$ ipython --no-banner

In [1]: import numpy as np

In [2]: import numpy.linalg as la

In [3]: np.set_printoptions(precision=3, suppress=True, linewidth=120, floatmode="fixed")

In [4]: W0 = np.load("out4.npy")

In [5]: W0
Out[5]: 
array([[ 2,  0,  0,  0, -1],
       [ 0, -2, -1,  0,  0],
       [ 0, -2,  2,  0,  0],
       [ 0,  0,  0, -2,  0],
       [ 0,  0,  0,  0, -1]])

In [6]: Q, r_ = la.qr(W0)

In [7]: print(r_)
[[ 2.000  0.000  0.000  0.000 -1.000]
 [ 0.000  2.828 -0.707  0.000  0.000]
 [ 0.000  0.000  2.121  0.000  0.000]
 [ 0.000  0.000  0.000 -2.000  0.000]
 [ 0.000  0.000  0.000  0.000 -1.000]]

In [8]: np.trace(Q @ Q.T)
Out[8]: np.float64(5.0)

In [9]: Q @ r_
Out[9]: 
array([[ 2.000,  0.000,  0.000,  0.000, -1.000],
       [ 0.000, -2.000, -1.000,  0.000,  0.000],
       [ 0.000, -2.000,  2.000,  0.000,  0.000],
       [ 0.000,  0.000,  0.000, -2.000,  0.000],
       [ 0.000,  0.000,  0.000,  0.000, -1.000]])

In [10]: Q = W0.astype(float).copy()

In [11]: for j in range(5):
    ...:     Q[:, j] -= Q[:, :j] @ (Q[:, :j].T @ Q[:, j])
    ...:     Q[:, j] /= la.norm(Q[:, j])
    ...: 

In [12]: print(np.round(Q.T @ Q, 3) + 0)
[[1.000 0.000 0.000 0.000 0.000]
 [0.000 1.000 0.000 0.000 0.000]
 [0.000 0.000 1.000 0.000 0.000]
 [0.000 0.000 0.000 1.000 0.000]
 [0.000 0.000 0.000 0.000 1.000]]

In [13]: print(Q.T @ W0)
[[ 2.000  0.000  0.000  0.000 -1.000]
 [ 0.000  2.828 -0.707  0.000  0.000]
 [ 0.000  0.000  2.121  0.000  0.000]
 [ 0.000  0.000  0.000  2.000  0.000]
 [ 0.000  0.000  0.000  0.000  1.000]]

In [14]: Q
Out[14]: 
array([[ 1.000,  0.000,  0.000,  0.000,  0.000],
       [ 0.000, -0.707, -0.707,  0.000,  0.000],
       [ 0.000, -0.707,  0.707,  0.000,  0.000],
       [ 0.000,  0.000,  0.000, -1.000,  0.000],
       [ 0.000,  0.000,  0.000,  0.000, -1.000]])

In [15]: ev, V = la.eig(W0)

In [16]: print(np.round(W0 @ V[:, 0] - ev[0] * V[:, 0], 3) + 0)
[0.000 0.000 0.000 0.000 0.000]

In [17]: np.sort(la.eigvals(W0.T))
Out[17]: array([-2.449, -2.000, -1.000,  2.000,  2.449])

In [18]: print(np.sort(la.eigvals(W0 @ W0)))
[1.000 4.000 4.000 6.000 6.000]

In [19]: np.round(np.prod(ev), 3)
Out[19]: np.float64(-24.0)

In [20]: rng = np.random.default_rng(18294)

In [21]: labels = rng.integers(0, 3, 7)

In [22]: m1 = (labels[:, None] == labels) * 5 + np.eye(7)

In [23]: m1
Out[23]: 
array([[6.000, 0.000, 0.000, 0.000, 0.000, 0.000, 0.000],
       [0.000, 6.000, 5.000, 0.000, 0.000, 0.000, 0.000],
       [0.000, 5.000, 6.000, 0.000, 0.000, 0.000, 0.000],
       [0.000, 0.000, 0.000, 6.000, 5.000, 5.000, 5.000],
       [0.000, 0.000, 0.000, 5.000, 6.000, 5.000, 5.000],
       [0.000, 0.000, 0.000, 5.000, 5.000, 6.000, 5.000],
       [0.000, 0.000, 0.000, 5.000, 5.000, 5.000, 6.000]])

In [24]: A2 = la.inv(W0)

In [25]: (np.abs(A2) > 1e-9).astype(int)
Out[25]: 
array([[1, 0, 0, 0, 1],
       [0, 1, 1, 0, 0],
       [0, 1, 1, 0, 0],
       [0, 0, 0, 1, 0],
       [0, 0, 0, 0, 1]])

In [26]: la.det(W0) * A2
Out[26]: 
array([[-12.000,  -0.000,  -0.000,  -0.000,  12.000],
       [  0.000,   8.000,   4.000,   0.000,   0.000],
       [ -0.000,   8.000,  -8.000,  -0.000,  -0.000],
       [  0.000,   0.000,   0.000,  12.000,   0.000],
       [  0.000,   0.000,   0.000,   0.000,  24.000]])

In [27]: round(float(la.cond(W0)), 3)
Out[27]: 3.432

In [28]: la.inv(A2)
Out[28]: 
array([[ 2.000,  0.000,  0.000,  0.000, -1.000],
       [-0.000, -2.000, -1.000, -0.000, -0.000],
       [ 0.000, -2.000,  2.000,  0.000,  0.000],
       [-0.000, -0.000, -0.000, -2.000, -0.000],
       [-0.000, -0.000, -0.000, -0.000, -1.000]])

In [29]: np.round(W0 @ A2, 3) + 0
Out[29]: 
array([[1.000, 0.000, 0.000, 0.000, 0.000],
       [0.000, 1.000, 0.000, 0.000, 0.000],
       [0.000, 0.000, 1.000, 0.000, 0.000],
       [0.000, 0.000, 0.000, 1.000, 0.000],
       [0.000, 0.000, 0.000, 0.000, 1.000]])
